% python3 -q
>>> import numpy as np
>>> from numpy import linalg as LA
>>> np.set_printoptions(suppress=True, linewidth=140)
>>> J = np.loadtxt("mat.csv", delimiter=",")
>>> J
array([[ 3.,  3.,  2.,  2.,  1.,  0.,  2.],
       [ 6.,  4.,  4.,  5.,  1.,  0.,  2.],
       [ 9.,  4.,  4.,  7.,  1.,  2.,  3.],
       [12.,  6.,  4.,  8.,  2.,  3.,  6.],
       [13.,  6.,  4., 11.,  5.,  3.,  9.],
       [15.,  6.,  4., 13.,  6.,  4., 12.],
       [18.,  8.,  4., 13.,  9.,  6., 12.],
       [21.,  8.,  7., 13., 11.,  9., 12.],
       [22., 11.,  8., 15., 11.,  9., 13.],
       [23., 14., 10., 17., 14.,  9., 14.],
       [23., 16., 11., 20., 17., 11., 15.],
       [26., 18., 13., 20., 18., 13., 16.],
       [26., 18., 14., 23., 18., 14., 18.],
       [28., 19., 14., 24., 21., 15., 20.],
       [28., 22., 14., 25., 22., 15., 21.],
       [29., 24., 16., 27., 24., 18., 24.],
       [32., 26., 19., 30., 27., 20., 27.],
       [32., 29., 21., 30., 28., 22., 28.],
       [32., 29., 22., 32., 29., 25., 30.],
       [34., 29., 22., 33., 29., 28., 30.],
       [34., 31., 24., 35., 29., 28., 32.],
       [35., 33., 24., 36., 29., 29., 34.],
       [36., 35., 26., 37., 31., 31., 37.],
       [38., 38., 26., 37., 32., 31., 38.],
       [39., 39., 28., 39., 35., 33., 39.],
       [41., 41., 30., 40., 38., 36., 42.],
       [42., 44., 33., 40., 38., 37., 42.],
       [45., 47., 35., 40., 40., 37., 44.],
       [47., 47., 35., 41., 40., 40., 45.],
       [47., 47., 38., 43., 41., 40., 45.]])
>>> x = np.array([3, -1, 4, 2, 9, 6, 8])
>>> rhs = J @ x
>>> rhs
array([  43.,   65.,   98.,  146.,  206.,  255.,  301.,  358.,  374.,  421.,  476.,  520.,  552.,  608.,  624.,  697.,  785.,  819.,  870.,
        896.,  922.,  947., 1012., 1032., 1093., 1176., 1194., 1242., 1276., 1301.])
>>> np.round(LA.solve(J.T @ J, J.T @ rhs), 3)
array([ 3., -1.,  4.,  2.,  9.,  6.,  8.])
>>> np.round(LA.lstsq(J, rhs)[0], 3)
array([ 3., -1.,  4.,  2.,  9.,  6.,  8.])
>>> np.round(LA.pinv(J) @ J, 3) + 0
array([[1., 0., 0., 0., 0., 0., 0.],
       [0., 1., 0., 0., 0., 0., 0.],
       [0., 0., 1., 0., 0., 0., 0.],
       [0., 0., 0., 1., 0., 0., 0.],
       [0., 0., 0., 0., 1., 0., 0.],
       [0., 0., 0., 0., 0., 1., 0.],
       [0., 0., 0., 0., 0., 0., 1.]])
>>> rng = np.random.default_rng(391)
>>> rhs = rhs + 0.02 * rng.normal(size=30)
>>> rhs.round(3)
array([  43.001,   65.004,   98.025,  145.984,  205.998,  254.986,  300.982,  357.998,  373.97 ,  421.045,  476.026,  520.007,  551.994,
        607.999,  623.983,  696.988,  785.01 ,  818.998,  869.949,  896.008,  922.028,  946.993, 1011.999, 1031.986, 1093.016, 1175.963,
       1193.998, 1242.038, 1276.019, 1300.986])
>>> coef, *_ = LA.lstsq(J, rhs)
>>> coef.round()
array([ 3., -1.,  4.,  2.,  9.,  6.,  8.])
>>> coef.round(3)
array([ 3.001, -0.997,  4.002,  2.   ,  8.999,  6.   ,  7.995])
>>> [round(float(LA.norm(LA.solve(J.T @ J + lam * np.eye(7), J.T @ rhs))), 2) for lam in (0, 1, 10, 100)]
[14.52, 14.32, 13.34, 11.86]
>>> cen = J - J.mean(axis=0)
>>> evecs = LA.svd(cen)[2][:1]
>>> B = cen - cen @ evecs.T @ evecs
>>> np.round(np.cov(cen @ evecs.T, rowvar=False), 3)
np.float64(1153.159)
>>> np.round(np.diag(evecs.T @ evecs), 3)
array([0.122, 0.183, 0.103, 0.133, 0.146, 0.148, 0.166])
>>> B = np.array([[3, 2], [-1, -2], [2, 3], [-2, 0], [-1, -2], [2, 1], [-2, 1]])
>>> LA.matrix_rank(J @ B)
np.int64(2)
>>> np.einsum("ij,ij->i", J, J)
array([   31.,    98.,   176.,   309.,   457.,   642.,   834.,  1069.,  1265.,  1587.,  1941.,  2318.,  2569.,  2983.,  3239.,  3878.,
        4819.,  5258.,  5739.,  6095.,  6567.,  7024.,  7857.,  8362.,  9182., 10366., 10966., 11964., 12549., 13017.])
>>> np.vstack([J, B.T]).shape
(32, 7)
>>> J @ B
array([[  1.,   6.],
       [  7.,  16.],
       [ 14.,  25.],
       [ 14.,  29.],
       [  2.,  28.],
       [ -1.,  34.],
       [  7.,  32.],
       [ 26.,  46.],
       [ 22.,  46.],
       [ 17.,  43.],
       [ 10.,  39.],
       [ 22.,  48.],
       [ 16.,  54.],
       [ 14.,  53.],
       [  6.,  46.],
       [  5.,  52.],
       [  7.,  62.],
       [  9.,  63.],
       [  8.,  69.],
       [ 18.,  76.],
       [ 12.,  80.],
       [  9.,  81.],
       [  8.,  86.],
       [  8.,  83.],
       [  9.,  86.],
       [ 12.,  92.],
       [ 20.,  98.],
       [ 24., 102.],
       [ 32., 110.],
       [ 33., 117.]])
>>> np.einsum("ik,kj->ji", J, B)
array([[  1.,   7.,  14.,  14.,   2.,  -1.,   7.,  26.,  22.,  17.,  10.,  22.,  16.,  14.,   6.,   5.,   7.,   9.,   8.,  18.,  12.,
          9.,   8.,   8.,   9.,  12.,  20.,  24.,  32.,  33.],
       [  6.,  16.,  25.,  29.,  28.,  34.,  32.,  46.,  46.,  43.,  39.,  48.,  54.,  53.,  46.,  52.,  62.,  63.,  69.,  76.,  80.,
         81.,  86.,  83.,  86.,  92.,  98., 102., 110., 117.]])
>>> basis = J[[23, 25]].astype(float)
>>> for _ in range(6):
...     lab = LA.norm(J[:, None] - basis, axis=-1).argmin(axis=1)
...     basis = np.array([J[lab == j].mean(axis=0) for j in range(2)])
... 
>>> lab
array([0, 0, 0, 0, 0, 0, 0, 0, 0, 0, 0, 0, 0, 0, 0, 0, 1, 1, 1, 1, 1, 1, 1, 1, 1, 1, 1, 1, 1, 1])
>>> np.abs(basis[1] - basis[0]).argmax()
np.int64(1)
>>> np.round(basis[1] - basis[0], 3)
array([19.268, 25.098, 19.045, 21.455, 21.973, 23.027, 24.205])
>>> [round(float(x), 3) for x in LA.svd(J, compute_uv=False)[:3]]
[376.936, 28.409, 9.91]
>>> np.round(np.abs(LA.svd(J)[2][-1]), 3)
array([0.098, 0.541, 0.625, 0.058, 0.18 , 0.358, 0.379])
>>> M = np.loadtxt("arr.csv", delimiter=",")
>>> M
array([[-2.321, -1.192,  0.301,  0.135,  0.793, -1.207],
       [-0.897,  1.445,  0.945, -1.574, -1.18 , -1.16 ],
       [-0.348,  1.088,  2.076,  0.851, -0.85 ,  1.392],
       [-0.219,  1.38 , -1.214,  0.818,  0.127, -2.211],
       [ 2.684, -0.277,  0.914, -0.667,  0.261, -0.609],
       [-2.387, -0.482,  1.   ,  0.655, -1.219, -0.394],
       [ 2.384,  0.681,  0.358, -0.781,  0.642, -1.304],
       [ 0.526, -0.977, -1.466,  2.278, -0.655, -0.002],
       [ 1.229,  0.76 , -2.266,  1.319,  0.043, -0.197],
       [-0.396,  1.954,  0.977,  0.842, -1.019,  1.524],
       [ 0.081, -0.402, -2.218, -1.307, -1.436,  0.378]])
>>> x = np.array([-2, 0, 2, 2, 0, 1])
>>> rhs = M @ x
>>> rhs.round(3)
array([ 4.307, -0.624,  7.942, -2.565, -5.483,  7.69 , -6.918,  0.57 , -4.549,  5.954, -6.834])
>>> np.round(LA.pinv(M) @ M, 3) + 0
array([[1., 0., 0., 0., 0., 0.],
       [0., 1., 0., 0., 0., 0.],
       [0., 0., 1., 0., 0., 0.],
       [0., 0., 0., 1., 0., 0.],
       [0., 0., 0., 0., 1., 0.],
       [0., 0., 0., 0., 0., 1.]])
>>> rhs = rhs + 0.02 * rng.normal(size=11)
>>> rhs.round(3)
array([ 4.277, -0.625,  7.959, -2.567, -5.47 ,  7.675, -6.909,  0.525, -4.543,  5.949, -6.849])
>>> coef, *_ = LA.lstsq(M, rhs)
>>> coef.round()
array([-2.,  0.,  2.,  2.,  0.,  1.])
>>> [round(float(LA.norm(LA.solve(M.T @ M + lam * np.eye(6), M.T @ rhs))), 2) for lam in (0, 1, 10, 100)]
[3.6, 3.44, 2.52, 0.74]
>>> np.round(M.T @ (rhs - M @ coef), 3) + 0
array([0., 0., 0., 0., 0., 0.])
